>>> import numpy as np
>>> from numpy import linalg as LA
>>> np.set_printoptions(precision=4, suppress=True, linewidth=160)
>>> rnd = lambda a: np.round(a, 4) + 0
>>> O, _ = LA.qr(np.array([[-0.9, -1.1, -0.1, -0.4, -0.2, -0.3],
...     [-1.9, 0.8, 0.3, -1.0, -0.1, 0.0],
...     [0.3, 1.4, 0.7, 1.2, 0.2, -0.2],
...     [3.9, -1.9, -0.2, -0.6, 0.3, 0.3],
...     [1.2, 0.8, 0.9, 0.8, -0.3, -2.4],
...     [-0.5, 0.1, 1.5, -0.7, -2.4, -1.1]]))
>>> V, _ = LA.qr(np.array([[-0.5, 0.4, -1.8, 0.1, 0.0, -0.7, 0.7],
...     [-0.5, -0.7, -0.7, -1.0, 0.2, 2.5, -1.8],
...     [-1.3, 0.4, -1.7, 2.3, 0.1, -0.1, 0.4],
...     [-0.1, -0.3, 1.3, -0.3, -0.9, 0.0, 0.9],
...     [0.2, 1.4, -0.2, -0.5, 1.4, -0.7, 0.2],
...     [-0.6, -1.3, 0.7, 0.4, 1.7, -0.6, -0.4],
...     [-0.1, 0.4, -1.1, -1.1, -0.7, -0.5, -0.1]]))
>>> s = 3 * 0.7 ** np.arange(6)
>>> F = O[:, :6] * s @ V[:6]
>>> rnd(F)
array([[ 0.0177, -0.929 ,  0.0313, -0.7702,  0.3945,  0.8133,  0.1344],
       [ 0.5414, -0.4522,  0.0593,  0.6317, -0.2012,  0.3906,  1.0926],
       [ 0.493 ,  0.3157, -0.3029,  0.6866,  0.5317, -0.8418, -0.1996],
       [-0.7893,  0.3901,  1.5732, -0.3727, -0.1842, -0.5577, -1.7881],
       [ 0.2447, -0.0186, -0.0241,  0.3306, -0.0563, -1.2046, -0.5998],
       [ 1.2294, -0.3367,  0.1365, -0.4631, -0.33  ,  0.0196, -0.0598]])
>>> Y = np.array([[5, 5, 0],
...     [0, 1, 3],
...     [4, 4, 2],
...     [1, 0, 5],
...     [1, 3, 4],
...     [5, 1, 3],
...     [1, 1, 1]])
>>> LA.matrix_rank(F @ Y)
np.int64(3)
>>> LA.matrix_rank(np.vstack([F, Y.T]))
np.int64(7)
>>> rnd(np.einsum("ij->j", F))
array([ 1.7369, -1.0307,  1.4734,  0.0428,  0.1544, -1.3806, -1.4203])
>>> rnd(np.einsum("ij,ij->i", F, F))
array([2.2928, 2.287 , 1.9369, 6.9313, 1.9842, 1.9706])
>>> Y = F / np.sqrt((F ** 2).mean(axis=1, keepdims=True))
>>> LA.matrix_rank(Y) == LA.matrix_rank(F)
np.True_
>>> rnd(F.sum(axis=1))
array([-0.308 ,  2.0622,  0.6826, -1.7287, -1.3281,  0.196 ])
>>> np.unravel_index(np.abs(F).argmax(), F.shape)
(np.int64(3), np.int64(6))
>>> rnd(LA.svd(F, compute_uv=False))
array([3.    , 2.1   , 1.47  , 1.029 , 0.7203, 0.5042])
>>> F.shape
(6, 7)
>>> E = np.array([[-3, -2, -1, 0, 1, 2, 3, 4, 5],
...     [6, 7, 8, 9, 10, 11, 12, 13, 14],
...     [15, 16, 17, 18, 19, 20, 21, 22, 23]])
>>> # null space of dimension 7
>>> np.allclose(E[:-1].T @ LA.lstsq(E[:-1].T, E[-1])[0], E[-1])
True
>>> np.unique(E.round(6), axis=0).shape
(3, 9)
>>> U, s, VT = LA.svd(E)
>>> np.argmax(s[:-1] / (s[1:] + 1e-6)) + 1
np.int64(2)
>>> rnd(s)
array([65.396 ,  7.8336,  0.    ])
>>> Y = U[:, :2] @ np.diag(s[:2]) @ VT[:2]
>>> rnd(LA.norm(E - Y, 2)), rnd(s[2])
(np.float64(0.0), np.float64(0.0))
>>> rnd(np.abs(E - Y).max())
np.float64(0.0)
>>> rnd(LA.norm(E - Y) / LA.norm(E))
np.float64(0.0)
>>> x0 = np.array([0, 3, 3, 1, 0, -3, -1, -3, -2])
>>> LA.norm(E @ x0) <= LA.norm(E, 2) * LA.norm(x0) + 1e-9
np.True_
>>> E @ (2 * x0)
array([ -80, -116, -152])
>>> np.sign((E @ x0).round(6))
array([-1, -1, -1])
>>> E * x0
array([[  0,  -6,  -3,   0,   0,  -6,  -3, -12, -10],
       [  0,  21,  24,   9,   0, -33, -12, -39, -28],
       [  0,  48,  51,  18,   0, -60, -21, -66, -46]])
